$ python3 -q
>>> import numpy as np
>>> np.set_printoptions(precision=2, suppress=True, linewidth=200)
>>> feats = np.array([[-8, -7, 6, 8, 9],
...     [3, 2, 3, 3, -7],
...     [4, 0, 9, 6, 7],
...     [-1, 3, 8, -9, 5],
...     [-5, -7, 4, 9, -9]])
>>> feats[-1] = feats[0] + -2 * feats[1]
>>> feats
array([[ -8,  -7,   6,   8,   9],
       [  3,   2,   3,   3,  -7],
       [  4,   0,   9,   6,   7],
       [ -1,   3,   8,  -9,   5],
       [-14, -11,   0,   2,  23]])
>>> Uu, s, Vh = np.linalg.svd(feats)
>>> np.argmax(s[:-1] / (s[1:] + 1e-6)) + 1
np.int64(4)
>>> s.round(2) + 0
array([33.92, 14.6 , 13.71,  5.85,  0.  ])
>>> B = Uu[:, :4] @ np.diag(s[:4]) @ Vh[:4]
>>> round(np.linalg.norm(feats - B) / np.linalg.norm(feats), 2)
np.float64(0.0)
>>> round(np.abs(feats - B).max(), 2)
np.float64(0.0)
>>> B.round(2) + 0
array([[ -8.,  -7.,   6.,   8.,   9.],
       [  3.,   2.,   3.,   3.,  -7.],
       [  4.,   0.,   9.,   6.,   7.],
       [ -1.,   3.,   8.,  -9.,   5.],
       [-14., -11.,   0.,   2.,  23.]])
>>> X = np.load("data.npy")
>>> X
array([[-23.1 ,   3.84, -25.02, -21.28],
       [-21.74,   3.6 , -23.54, -20.2 ],
       [-15.47,   2.42, -16.68, -15.11],
       [-13.08,   1.95, -14.05, -13.12],
       [-10.21,   1.36, -10.89, -10.67],
       [ -8.91,   1.08,  -9.45,  -9.54],
       [ -6.04,   0.46,  -6.27,  -6.96],
       [ -1.35,  -0.49,  -1.1 ,  -2.05],
       [ -1.14,  -0.5 ,  -0.89,  -1.77],
       [ -0.89,  -0.49,  -0.64,  -1.41],
       [ -0.77,  -0.47,  -0.54,  -1.23],
       [ -0.52,  -0.39,  -0.33,  -0.84],
       [ -0.06,  -0.06,  -0.03,  -0.09],
       [  0.18,   0.19,   0.09,   0.26],
       [  0.56,   0.58,   0.27,   0.73],
       [  0.88,   0.88,   0.44,   1.06],
       [  3.65,   2.81,   2.25,   3.33],
       [  4.39,   3.21,   2.78,   3.87],
       [  5.64,   3.83,   3.72,   4.75],
       [  5.9 ,   3.95,   3.92,   4.93],
       [  7.58,   4.69,   5.23,   6.08],
       [  9.55,   5.48,   6.8 ,   7.4 ],
       [ 11.98,   6.37,   8.79,   9.02],
       [ 12.84,   6.67,   9.5 ,   9.59],
       [ 15.18,   7.44,  11.46,  11.12],
       [ 18.02,   8.31,  13.87,  12.98],
       [ 27.5 ,  10.9 ,  22.05,  19.11]])
>>> w1 = np.array([[1, 3], [2, 1], [3, 2], [3, 2]])
>>> beta = np.array([0, 0])
>>> hid = np.maximum(X @ w1 + beta, 0)
>>> (hid > 0).mean(axis=0)
array([0.52, 0.52])
>>> np.linalg.matrix_rank(hid)
np.int64(2)
>>> basis = np.array([[3, 0], [1, -1]])
>>> w1 @ basis
array([[ 6, -3],
       [ 7, -1],
       [11, -2],
       [11, -2]])
>>> basis = X[[4, 20]].astype(float)
>>> for _ in range(5):
...     labels = np.linalg.norm(X[:, None] - basis, axis=-1).argmin(axis=1)
...     basis = np.array([X[labels == j].mean(axis=0) for j in range(2)])
... 
>>> labels
array([0, 0, 0, 0, 0, 0, 0, 1, 1, 1, 1, 1, 1, 1, 1, 1, 1, 1, 1, 1, 1, 1, 1, 1, 1, 1, 1])
>>> basis
array([[-14.08,   2.1 , -15.13, -13.84],
       [  5.96,   3.15,   4.38,   4.34]])
>>> np.abs(basis[1] - basis[0]).argmax()
np.int64(0)
>>> basis[1] - basis[0]
array([20.03,  1.04, 19.51, 18.18])
>>> Xc = X - X.mean(axis=0)
>>> vecs = np.linalg.svd(Xc)[2][:3]
>>> B = Xc - Xc @ vecs.T @ vecs
>>> np.round(np.cov(Xc @ vecs.T, rowvar=False), 2) + 0
array([[347.95,   0.  ,   0.  ],
       [  0.  ,   7.28,   0.  ],
       [  0.  ,   0.  ,   0.5 ]])
>>> np.round(B.std(axis=0), 2) + 0
array([0., 0., 0., 0.])
>>> round(float(np.linalg.norm(B) / np.linalg.norm(Xc)), 2)
0.0
>>> np.diag(vecs.T @ vecs)
array([0.56, 0.89, 0.56, 1.  ])
>>> mat = np.array([[0, 1, 1, 0, 0, 2],
...     [1, 0, 1, 1, 0, 0],
...     [1, 1, 0, 1, 1, 0],
...     [0, 1, 1, 0, 1, 1],
...     [0, 0, 1, 1, 0, 1],
...     [2, 0, 0, 1, 1, 0]])
>>> gram = mat.T @ mat
>>> np.trace(gram), (mat ** 2).sum()
(np.int64(26), np.int64(26))
>>> np.allclose(gram, gram.T)
True
>>> np.linalg.eigvalsh(gram)[::-1]
array([13.8 ,  8.29,  2.47,  0.73,  0.43,  0.28])
>>> np.diag(gram)
array([6, 3, 4, 4, 3, 6])
>>> u, v = mat[0], mat[1]
>>> u @ v
np.int64(1)
>>> u @ u
np.int64(6)
>>> pr = (u @ v) / (u @ u) * u
>>> np.round((v - pr) @ u, 2)
np.float64(0.0)
>>> round(float(np.linalg.norm(u + v) ** 2 + np.linalg.norm(u - v) ** 2), 2)
18.0
>>> np.linalg.matrix_rank(np.outer(u, v))
np.int64(1)
>>> np.outer(u, v)
array([[0, 0, 0, 0, 0, 0],
       [1, 0, 1, 1, 0, 0],
       [1, 0, 1, 1, 0, 0],
       [0, 0, 0, 0, 0, 0],
       [0, 0, 0, 0, 0, 0],
       [2, 0, 2, 2, 0, 0]])
>>> v - pr
array([ 1.  , -0.17,  0.83,  1.  ,  0.  , -0.33])
>>> np.linalg.matrix_power(mat, 2)
array([[6, 1, 1, 4, 3, 0],
       [1, 3, 2, 1, 2, 3],
       [1, 2, 4, 2, 1, 4],
       [4, 1, 2, 4, 2, 1],
       [3, 2, 1, 2, 3, 1],
       [0, 3, 4, 1, 1, 6]])
>>> np.round(np.linalg.det(mat), 2)
np.float64(-5.0)
>>> F = np.load("out19.npy")
>>> F
array([[ 27,   2,   3,  -1,  -3],
       [  3,  30,  -1,   0,  -2],
       [  0,  -3,  29,  -3,   2],
       [  2,  -3,  -1,  10,  -2],
       [  3,   2,   3,   3, -17]])
>>> proj = np.triu(np.array([[0, 2, 1, 0, -2],
...     [0, -2, -2, -1, 0],
...     [1, 1, -1, 0, -1],
...     [-2, 1, 0, -1, 0],
...     [0, 1, 1, 0, 2]]), 1) + np.eye(5)
>>> B = proj @ F @ np.linalg.inv(proj)
>>> B
array([[ 27.,   1.,  -1.,  -9.,  82.],
       [  1.,  37.,  15.,  33.,  13.],
       [ -3.,   1.,  31.,  -5.,  44.],
       [  2.,  -7., -17.,   3., -15.],
       [  3.,  -4.,  -8.,  -1., -19.]])
>>> proj @ F - F @ proj
array([[ 0., -1., -2., -7., 89.],
       [-2.,  3.,  0., 26.,  3.],
       [-3., -2., -9., -6., 46.],
       [ 0., -4., -8., -3.,  3.],
       [ 0., -6.,  1.,  2.,  9.]])
>>> np.trace(B), np.trace(F)
(np.float64(79.0), np.int64(79))
>>> B = np.array([[-1, -2], [2, 0], [-2, -1], [3, -1], [-3, -3], [-2, 3]])
>>> np.einsum("ij->j", mat)
array([4, 3, 4, 4, 3, 4])
>>> np.einsum("ik,kj->ji", mat, B)
array([[-4,  0,  1, -5, -1, -2],
       [ 5, -4, -6, -1,  1, -8]])
>>> mat @ B
array([[-4,  5],
       [ 0, -4],
       [ 1, -6],
       [-5, -1],
       [-1,  1],
       [-2, -8]])
>>> np.vstack([mat, B.T]).shape
(8, 6)
>>> np.linalg.matrix_rank(mat @ B)
np.int64(2)
>>> np.linalg.matrix_rank(np.vstack([mat, B.T]))
np.int64(6)
>>> np.einsum("ik,kj->ij", mat, B)
array([[-4,  5],
       [ 0, -4],
       [ 1, -6],
       [-5, -1],
       [-1,  1],
       [-2, -8]])
>>> B = F / np.sqrt((F ** 2).mean(axis=1, keepdims=True))
>>> B[0]
array([ 2.2 ,  0.16,  0.24, -0.08, -0.24])
>>> np.linalg.norm(B, axis=1)
array([2.24, 2.24, 2.24, 2.24, 2.24])
>>> F - F.mean(axis=1, keepdims=True)
array([[ 21.4,  -3.6,  -2.6,  -6.6,  -8.6],
       [ -3. ,  24. ,  -7. ,  -6. ,  -8. ],
       [ -5. ,  -8. ,  24. ,  -8. ,  -3. ],
       [  0.8,  -4.2,  -2.2,   8.8,  -3.2],
       [  4.2,   3.2,   4.2,   4.2, -15.8]])
